$ python -q
>>> import numpy as np
>>> np.set_printoptions(precision=3, suppress=True, linewidth=140, floatmode="fixed")
>>> def rnd(a):
...     return np.round(a, 3) + 0
... 
>>> mat = np.loadtxt("case5.csv", delimiter=",")
>>> print(mat)
[[ 0.739 -1.555  1.469 -0.767 -1.814]
 [-0.702  1.017 -1.689 -1.861  1.075]
 [-1.098  1.966 -1.583  1.192  0.040]
 [ 0.153 -0.515 -2.101 -1.226  1.671]
 [ 0.929 -1.242 -2.232  1.229  0.318]
 [ 2.433  1.286 -0.744  0.111 -0.927]
 [-0.498  0.955 -0.006  2.786 -0.277]
 [ 0.243  2.526 -0.996  1.001  0.752]
 [-2.119 -1.853  0.580 -0.113  0.851]
 [-0.463 -0.890 -0.319  0.030 -2.809]
 [ 1.634 -1.683 -0.654  1.133 -1.337]
 [ 1.057  1.497 -0.533  1.961 -1.231]
 [-0.926 -1.339 -0.196 -1.480 -2.030]
 [-2.272 -0.869 -1.745 -0.187  0.047]
 [-0.965 -2.022  1.660  0.334  1.054]
 [-0.544 -1.057  2.487  0.453 -1.093]
 [-1.281  1.406 -1.800  1.048  1.022]
 [-0.882  1.581  0.420 -1.379  1.909]
 [-2.267  0.614  0.294 -1.533 -1.022]
 [-1.001  1.920 -1.511  0.336 -1.384]
 [-1.234  0.726  1.931  0.671 -1.665]
 [-1.692  0.563 -2.057 -0.532 -1.142]
 [-2.130 -0.772 -0.906  1.139  1.323]
 [ 2.217 -0.435  0.379  1.927  0.197]
 [ 1.050 -0.743 -2.565 -0.670 -0.563]
 [ 0.146  0.481 -1.038 -2.208 -1.671]
 [ 1.193 -1.076  0.425  1.344 -2.105]
 [ 2.165  1.947 -0.696  0.175 -0.086]
 [ 0.155  0.739 -0.481 -2.577  1.247]
 [ 1.881  0.901  0.058 -0.204  2.146]
 [ 2.387 -0.897  0.292  0.743 -1.365]
 [ 1.716 -0.895  1.357  1.331  1.281]
 [ 0.764  0.688  0.844  1.015  2.490]
 [ 0.755  0.141 -2.280 -1.078  1.432]
 [-2.864 -0.753 -0.378  0.094 -0.280]
 [-0.075 -0.864  1.881  1.438  1.625]
 [-0.089 -0.170  2.872 -0.458  0.711]
 [-1.030 -1.596  1.302  1.846 -0.537]
 [-1.558  1.903  0.205 -1.654 -0.418]
 [-2.079 -0.326  2.107  0.328 -0.158]
 [-0.697 -0.451  0.467  2.829 -0.302]
 [-0.858  2.044 -1.898  0.071 -0.693]
 [ 1.743  1.403  1.527 -0.208 -1.272]
 [ 0.106 -1.149  2.559  0.846 -0.635]
 [-0.937 -2.784  0.419  0.423 -0.142]
 [-1.662  0.902 -2.148 -0.560 -0.702]
 [-2.710  0.497  0.707  0.268 -0.916]
 [ 1.632 -0.937 -2.265 -0.478 -0.320]
 [-1.726  2.318 -0.489  0.254 -0.589]
 [ 0.218  1.832 -1.608 -0.007 -1.734]
 [-0.507  1.023 -2.082  1.209 -1.379]]
>>> C = mat[[34, 49]].astype(float)
>>> for _ in range(5):
...     labels = np.linalg.norm(mat[:, None] - C, axis=-1).argmin(axis=1)
...     C = np.array([mat[labels == j].mean(axis=0) for j in range(2)])
... 
>>> print(labels)
[0 1 1 1 1 1 1 1 0 0 1 1 0 1 0 0 1 1 0 1 0 1 0 1 1 1 0 1 1 1 1 0 0 1 0 0 0 0 1 0 0 1 1 0 0 1 0 1 1 1 1]
>>> print(np.abs(C[1] - C[0]).argmax())
2
>>> print(rnd(C[1] - C[0]))
[ 0.960  1.578 -2.104 -0.466  0.119]
>>> print(np.bincount(labels))
[21 30]
>>> A = np.loadtxt("mat.csv", delimiter=",")
>>> print(A)
[[  0.104   3.270   1.041   0.000   0.105   0.000   0.003  -6.328   0.632   0.021   0.001   0.298   0.078   0.012]
 [  0.097 -18.439  -0.437   0.000  -0.056  -0.206   0.004  33.360   0.831  -0.033  -0.001  -2.593   1.376   0.005]
 [  0.042  -3.106  -5.436  -0.012   0.625   0.058  -0.001  28.696  -0.754   0.060   0.001  -1.990   0.128   0.017]
 [  0.085  -5.982  -1.522  -0.013   0.330   0.100   0.001 -33.145   0.188   0.034  -0.003  -3.884  -0.972  -0.031]
 [ -0.084  10.733  -7.862  -0.005  -0.063  -0.266   0.002  30.313  -0.813   0.001   0.001  -0.016  -0.085   0.011]
 [ -0.036  -9.998  -2.828   0.011   0.715  -0.032   0.002   0.383   0.185  -0.057  -0.002   0.912  -1.037   0.011]
 [ -0.105   5.761  -0.690  -0.007   0.107   0.092   0.003  -5.110   0.355   0.088   0.000  -1.234  -2.235  -0.005]
 [ -0.025   5.665   9.090   0.004   0.494   0.171   0.002  30.281  -0.347  -0.007  -0.002  -1.144   0.410   0.000]
 [ -0.177 -14.873  -3.805   0.004  -0.315   0.113   0.008   3.812  -0.880  -0.026  -0.002  -0.512   0.371   0.020]
 [ -0.005   3.814   6.571  -0.008  -0.136  -0.041   0.001  -8.256   0.968  -0.010   0.001   7.544   1.129   0.007]
 [  0.073   4.117   8.077  -0.006  -0.174  -0.277   0.010 -12.621  -0.091  -0.091   0.001  -1.588  -0.579   0.028]
 [ -0.013  -1.036  -0.216  -0.003  -0.427  -0.027  -0.004  -6.922   1.873  -0.102  -0.002  -0.082   2.710  -0.008]
 [ -0.005 -18.782   1.216  -0.007  -0.552  -0.006   0.001   4.496  -0.117  -0.021  -0.002   0.072   1.627  -0.004]
 [  0.113  -9.479  -3.484  -0.007  -0.089   0.119  -0.005 -25.358  -0.902  -0.005  -0.002   1.897   1.107   0.023]
 [  0.010 -14.469   2.295  -0.003  -0.217   0.261   0.001  25.570  -0.132  -0.017  -0.001   0.942  -0.444   0.020]
 [  0.068  -3.543 -11.015  -0.014  -0.346   0.223   0.008  11.965   0.460  -0.010  -0.002  -0.249  -0.084   0.014]
 [  0.134 -15.828  -1.520  -0.002  -0.040  -0.054  -0.006  -4.828   0.902   0.033  -0.002  -0.877  -1.392   0.008]
 [  0.006  18.158  -0.386  -0.013   0.286   0.005  -0.004  -2.425  -0.608  -0.023  -0.001  -0.655  -0.744  -0.023]
 [ -0.072  19.301   1.001  -0.019  -0.685   0.128  -0.006  14.417   0.232   0.006  -0.003   4.254   2.573  -0.001]
 [  0.007  16.084  -4.819   0.012  -0.066  -0.284   0.001  29.326   0.683  -0.060   0.002  -2.105   2.751   0.011]]
>>> f, g = A[0], A[11]
>>> print(rnd(f @ g))
41.512
>>> print(rnd(f @ f))
52.337
>>> pr = (f @ g) / (f @ f) * f
>>> print(rnd(g - pr))
[-0.095 -3.630 -1.042 -0.003 -0.510 -0.027 -0.006 -1.903  1.372 -0.119 -0.003 -0.318  2.648 -0.018]
